$ python3 -q
>>> import numpy as np
>>> from numpy import linalg as LA
>>> np.set_printoptions(suppress=True, linewidth=120)
>>> F = np.loadtxt("run16.csv", delimiter=",")
>>> print(F)
[[ -5.5 -14.5 -14.2]
 [ -0.7  35.5 -24.6]
 [  0.2  37.8 -23.3]
 [  0.   35.7 -25.6]
 [ -7.  -14.5 -12.4]
 [  0.3  38.2 -22.8]
 [  0.5  35.4 -22.5]
 [  0.3  34.4 -24.1]
 [ -8.1 -14.1 -11.6]
 [ -0.2  35.  -25.1]]
>>> x0 = np.array([-1, -1, -3])
>>> print(np.round((F * x0).sum(axis=1), 1))
[62.6 39.  31.9 41.1 58.7 29.9 31.6 37.6 57.  40.5]
>>> print(np.round(np.einsum("ij,j->i", F, x0), 1))
[62.6 39.  31.9 41.1 58.7 29.9 31.6 37.6 57.  40.5]
>>> print(np.round(F @ (2 * x0), 1))
[125.2  78.   63.8  82.2 117.4  59.8  63.2  75.2 114.   81. ]
>>> print((F @ x0).argmax())
0
>>> U, sigma, VT = LA.svd(F)
>>> print(np.argmax(sigma[:-1] / (sigma[1:] + 1e-6)) + 1)
2
>>> out = U[:, :2] @ np.diag(sigma[:2]) @ VT[:2]
>>> print(round(np.abs(F - out).max(), 1))
1.5
>>> print(LA.matrix_rank(out))
2
>>> out = F / LA.norm(F, axis=1, keepdims=True)
>>> G = out @ out.T
>>> print(round(float(np.degrees(np.arccos(np.clip(G[8, 6], -1, 1)))), 1))
106.8
>>> print(np.round(LA.norm(out, axis=1), 1))
[1. 1. 1. 1. 1. 1. 1. 1. 1. 1.]
>>> print(G[8].round(1))
[ 1.  -0.2 -0.3 -0.2  1.  -0.3 -0.3 -0.2  1.  -0.2]
>>> C = F[[8, 5]].astype(float)
>>> for _ in range(3):
...     idx = LA.norm(F[:, None] - C, axis=-1).argmin(axis=1)
...     C = np.array([F[idx == j].mean(axis=0) for j in range(2)])
... 
>>> print(idx)
[0 1 1 1 0 1 1 1 0 1]
>>> print(np.abs(C[1] - C[0]).argmax())
1
>>> print(np.bincount(idx))
[3 7]
>>> print([round(float(x), 1) for x in LA.svd(F, compute_uv=False)[:3]])
[114.8, 34.4, 2.6]
>>> print(round(np.log10(LA.cond(F))))
2
>>> print(np.round(np.abs(LA.svd(F)[2][-1]), 1))
[0.9 0.2 0.3]
>>> print(LA.cond(F) > 100)
False
>>> print(round(float(LA.norm(F, 2) / LA.norm(F)), 1))
1.0
>>> A = np.array([[1, -2, 4, -8], [1, -1, 1, -1], [1, 0, 0, 0], [1, 1, 1, 1]])
>>> # row 0 is much longer than the rest
>>> Xc = (F - F.mean(axis=0)) / F.std(axis=0)
>>> print(Xc.std(axis=0))
[1. 1. 1.]
>>> beta = LA.lstsq(np.delete(Xc, 1, axis=1), Xc[:, 1])[0]
>>> print(beta.round(1))
[ 0.6 -0.4]
>>> print(round(float(1 - np.var(Xc[:, 1] - np.delete(Xc, 1, axis=1) @ beta)), 1))
1.0
>>> print(np.abs(beta).argmax())
0
>>> print(np.kron(np.eye(2, dtype=int), A))
[[ 1 -2  4 -8  0  0  0  0]
 [ 1 -1  1 -1  0  0  0  0]
 [ 1  0  0  0  0  0  0  0]
 [ 1  1  1  1  0  0  0  0]
 [ 0  0  0  0  1 -2  4 -8]
 [ 0  0  0  0  1 -1  1 -1]
 [ 0  0  0  0  1  0  0  0]
 [ 0  0  0  0  1  1  1  1]]
>>> print(round(LA.det(A[::-1]), 1))
12.0
>>> print(round(LA.det(2 * A), 1), round(float(LA.det(A)), 1))
192.0 12.0
>>> print(np.einsum("ii->", A))
1
>>> arr = np.array([[-8, 5, 11, -5, -5],
...     [5, 18, 16, -1, -14],
...     [11, 16, 4, 6, -9],
...     [-5, -1, 6, 6, 9],
...     [-5, -14, -9, 9, 8]])
>>> f = np.array([-4, 1, -4])
>>> print(np.cross(arr[2, :3], arr[4, :3]))
[-88  79 -74]
>>> out = LA.inv(arr)
>>> print(np.allclose(out, arr.T))
False
>>> print(np.round(arr @ out, 1) + 0)
[[1. 0. 0. 0. 0.]
 [0. 1. 0. 0. 0.]
 [0. 0. 1. 0. 0.]
 [0. 0. 0. 1. 0.]
 [0. 0. 0. 0. 1.]]
>>> print(np.round(LA.det(arr) * out, 1))
[[ 23821. -17786.  14826.  -2033.   2729.]
 [-17786.  22732. -20688.  -2282.   7958.]
 [ 14826. -20688.  16908.  -5634.  -1578.]
 [ -2033.  -2282.  -5634.  -1427.  -9997.]
 [  2729.   7958.  -1578.  -9997.  10117.]]
>>> W = np.array([[1, 0, 2], [2, 0, 0], [-3, 0, 1], [2, -3, -1], [1, 3, -3]])
>>> beta = np.array([0, 2, 2])
>>> H = np.maximum(arr @ W + beta, 0)
>>> print((H > 0).mean(axis=0))
[0.4 0.4 0.6]
>>> C = np.array([[1, -2], [3, -2], [-3, 1]])
>>> print(H @ C)
[[ -45   13]
 [-213   71]
 [-113  -19]
 [  33  -22]
 [  20  -40]]
>>> f = np.array([2, -3, -1, 1, 0])
>>> out = arr + np.outer(f, np.eye(5)[3])
>>> print(LA.matrix_rank(LA.inv(out) - LA.inv(arr), tol=1e-8))
1
>>> mat = np.array([[0, 0, 1], [0, 1, 0], [1, 0, 0]])
>>> x0 = np.array([2, 1, -1])
>>> print(round(float(LA.det(mat)), 1))
-1.0
>>> print(np.round(LA.inv(mat), 1))
[[0. 0. 1.]
 [0. 1. 0.]
 [1. 0. 0.]]
>>> print(3 - LA.matrix_rank(mat - np.eye(3), tol=1e-8))
2
